% python3 -q
>>> import numpy as np
>>> np.set_printoptions(suppress=True, linewidth=200)
>>> def rnd(a):
...     return np.round(a, 2) + 0
... 
>>> f = np.array([0, 0, 0, -1, 0, -2, -1, -2, 0, 1, -3, 0])
>>> K = f[np.abs(np.subtract.outer(np.arange(12), np.arange(12)))]
>>> K
array([[ 0,  0,  0, -1,  0, -2, -1, -2,  0,  1, -3,  0],
       [ 0,  0,  0,  0, -1,  0, -2, -1, -2,  0,  1, -3],
       [ 0,  0,  0,  0,  0, -1,  0, -2, -1, -2,  0,  1],
       [-1,  0,  0,  0,  0,  0, -1,  0, -2, -1, -2,  0],
       [ 0, -1,  0,  0,  0,  0,  0, -1,  0, -2, -1, -2],
       [-2,  0, -1,  0,  0,  0,  0,  0, -1,  0, -2, -1],
       [-1, -2,  0, -1,  0,  0,  0,  0,  0, -1,  0, -2],
       [-2, -1, -2,  0, -1,  0,  0,  0,  0,  0, -1,  0],
       [ 0, -2, -1, -2,  0, -1,  0,  0,  0,  0,  0, -1],
       [ 1,  0, -2, -1, -2,  0, -1,  0,  0,  0,  0,  0],
       [-3,  1,  0, -2, -1, -2,  0, -1,  0,  0,  0,  0],
       [ 0, -3,  1,  0, -2, -1, -2,  0, -1,  0,  0,  0]])
>>> rng = np.random.default_rng(22929)
>>> idx = rng.permutation(12)
>>> idx
array([ 9,  0,  6,  2, 11,  5,  8,  1,  3, 10,  7,  4])
>>> M2 = K[idx][:, idx]
>>> np.trace(M2)
np.int64(0)
>>> rnd(np.sort(np.abs(np.linalg.eigvals(M2))))
array([0.15, 0.37, 1.37, 1.74, 3.06, 3.26, 3.64, 3.7 , 4.19, 4.19, 5.35, 7.24])
>>> np.diag(M2)
array([0, 0, 0, 0, 0, 0, 0, 0, 0, 0, 0, 0])
>>> np.allclose(M2, K)
False
>>> M2
array([[ 0,  1, -1, -2,  0,  0,  0,  0, -1,  0,  0, -2],
       [ 1,  0, -1,  0,  0, -2,  0,  0, -1, -3, -2,  0],
       [-1, -1,  0,  0, -2,  0,  0, -2, -1,  0,  0,  0],
       [-2,  0,  0,  0,  1, -1, -1,  0,  0,  0, -2,  0],
       [ 0,  0, -2,  1,  0, -1, -1, -3,  0,  0,  0, -2],
       [ 0, -2,  0, -1, -1,  0, -1,  0,  0, -2,  0,  0],
       [ 0,  0,  0, -1, -1, -1,  0, -2, -2,  0,  0,  0],
       [ 0,  0, -2,  0, -3,  0, -2,  0,  0,  1, -1, -1],
       [-1, -1, -1,  0,  0,  0, -2,  0,  0, -2,  0,  0],
       [ 0, -3,  0,  0,  0, -2,  0,  1, -2,  0, -1, -1],
       [ 0, -2,  0, -2,  0,  0,  0, -1,  0, -1,  0, -1],
       [-2,  0,  0,  0, -2,  0,  0, -1,  0, -1, -1,  0]])
>>> np.all(np.linalg.eigvalsh(M2) > 0)
np.False_
>>> [round(float(np.linalg.det(M2[:i, :i])), 2) + 0 for i in range(1, 13)]
[0.0, -1.0, 2.0, 4.0, -10.0, -96.0, 58.0, 816.0, -946.0, -9317.0, 4818.0, 11745.0]
>>> q, r_ = np.linalg.qr(K)
>>> rnd(q @ r_)
array([[ 0.,  0.,  0., -1.,  0., -2., -1., -2.,  0.,  1., -3.,  0.],
       [ 0.,  0.,  0.,  0., -1.,  0., -2., -1., -2.,  0.,  1., -3.],
       [ 0.,  0.,  0.,  0.,  0., -1.,  0., -2., -1., -2.,  0.,  1.],
       [-1.,  0.,  0.,  0.,  0.,  0., -1.,  0., -2., -1., -2.,  0.],
       [ 0., -1.,  0.,  0.,  0.,  0.,  0., -1.,  0., -2., -1., -2.],
       [-2.,  0., -1.,  0.,  0.,  0.,  0.,  0., -1.,  0., -2., -1.],
       [-1., -2.,  0., -1.,  0.,  0.,  0.,  0.,  0., -1.,  0., -2.],
       [-2., -1., -2.,  0., -1.,  0.,  0.,  0.,  0.,  0., -1.,  0.],
       [ 0., -2., -1., -2.,  0., -1.,  0.,  0.,  0.,  0.,  0., -1.],
       [ 1.,  0., -2., -1., -2.,  0., -1.,  0.,  0.,  0.,  0.,  0.],
       [-3.,  1.,  0., -2., -1., -2.,  0., -1.,  0.,  0.,  0.,  0.],
       [ 0., -3.,  1.,  0., -2., -1., -2.,  0., -1.,  0.,  0.,  0.]])
>>> q.shape, r_.shape
((12, 12), (12, 12))
>>> np.trace(q @ q.T)
np.float64(12.0)
>>> np.allclose(r_.T @ r_, K.T @ K)
True
>>> E = np.array([[0, 4, 6, 0, 2, 3],
...     [4, 6, -4, 2, 3, -2],
...     [-4, 6, -4, -2, 3, -2],
...     [0, 0, 0, 0, 0, 0],
...     [0, 0, 0, 0, 0, 0],
...     [0, 0, 0, 0, 0, 0]])
>>> rank = np.linalg.matrix_rank(E)
>>> rank
np.int64(3)
>>> null = np.linalg.svd(E)[2][rank:].T
>>> rnd(null @ null.T)
array([[ 0.2,  0. ,  0. , -0.4,  0. ,  0. ],
       [ 0. ,  0.2,  0. ,  0. , -0.4,  0. ],
       [ 0. ,  0. ,  0.2,  0. ,  0. , -0.4],
       [-0.4,  0. ,  0. ,  0.8,  0. ,  0. ],
       [ 0. , -0.4,  0. ,  0. ,  0.8,  0. ],
       [ 0. ,  0. , -0.4,  0. ,  0. ,  0.8]])
>>> rnd(E @ null)
array([[0., 0., 0.],
       [0., 0., 0.],
       [0., 0., 0.],
       [0., 0., 0.],
       [0., 0., 0.],
       [0., 0., 0.]])
>>> np.allclose(E @ null, 0)
True
>>> [int(np.linalg.matrix_rank(np.delete(E, i, axis=0))) for i in range(6)]
[2, 2, 2, 3, 3, 3]
>>> null.shape
(6, 3)
>>> C2 = E.T @ E
>>> np.allclose(C2, C2.T)
True
>>> C2
array([[ 32,   0,   0,  16,   0,   0],
       [  0,  88, -24,   0,  44, -12],
       [  0, -24,  68,   0, -12,  34],
       [ 16,   0,   0,   8,   0,   0],
       [  0,  44, -12,   0,  22,  -6],
       [  0, -12,  34,   0,  -6,  17]])
>>> np.diag(C2)
array([32, 88, 68,  8, 22, 17])
>>> np.linalg.matrix_rank(C2)
np.int64(3)
>>> mat = np.load("test18.npy")
>>> rnd(mat)
array([[0.25, 0.25, 0.  , 0.25, 0.25],
       [0.5 , 0.5 , 0.  , 0.  , 0.  ],
       [0.  , 0.  , 1.  , 0.  , 0.  ],
       [0.  , 0.33, 0.  , 0.33, 0.33],
       [0.  , 0.  , 0.  , 0.33, 0.67]])
>>> f = np.array([2, -1, 0, 3, -2])
>>> M2 = mat + np.outer(f, np.eye(5)[0])
>>> rnd(M2)
array([[ 2.25,  0.25,  0.  ,  0.25,  0.25],
       [-0.5 ,  0.5 ,  0.  ,  0.  ,  0.  ],
       [ 0.  ,  0.  ,  1.  ,  0.  ,  0.  ],
       [ 3.  ,  0.33,  0.  ,  0.33,  0.33],
       [-2.  ,  0.  ,  0.  ,  0.33,  0.67]])
>>> np.linalg.matrix_rank(np.linalg.inv(M2) - np.linalg.inv(mat), tol=1e-8)
np.int64(2)
>>> rnd(np.sort(np.linalg.eigvals(mat).real))
array([0.07, 0.07, 0.6 , 1.  , 1.  ])
>>> (mat != 0).astype(int)
array([[1, 1, 0, 1, 1],
       [1, 1, 0, 0, 0],
       [0, 0, 1, 0, 0],
       [0, 1, 0, 1, 1],
       [0, 0, 0, 1, 1]])
>>> np.flatnonzero(np.linalg.matrix_power((mat != 0) + (mat.T != 0) + np.eye(5), 5)[1])
array([0, 1, 3, 4])
>>> rnd(mat @ mat)
array([[0.19, 0.27, 0.  , 0.23, 0.31],
       [0.38, 0.38, 0.  , 0.12, 0.12],
       [0.  , 0.  , 1.  , 0.  , 0.  ],
       [0.17, 0.28, 0.  , 0.22, 0.33],
       [0.  , 0.11, 0.  , 0.33, 0.56]])
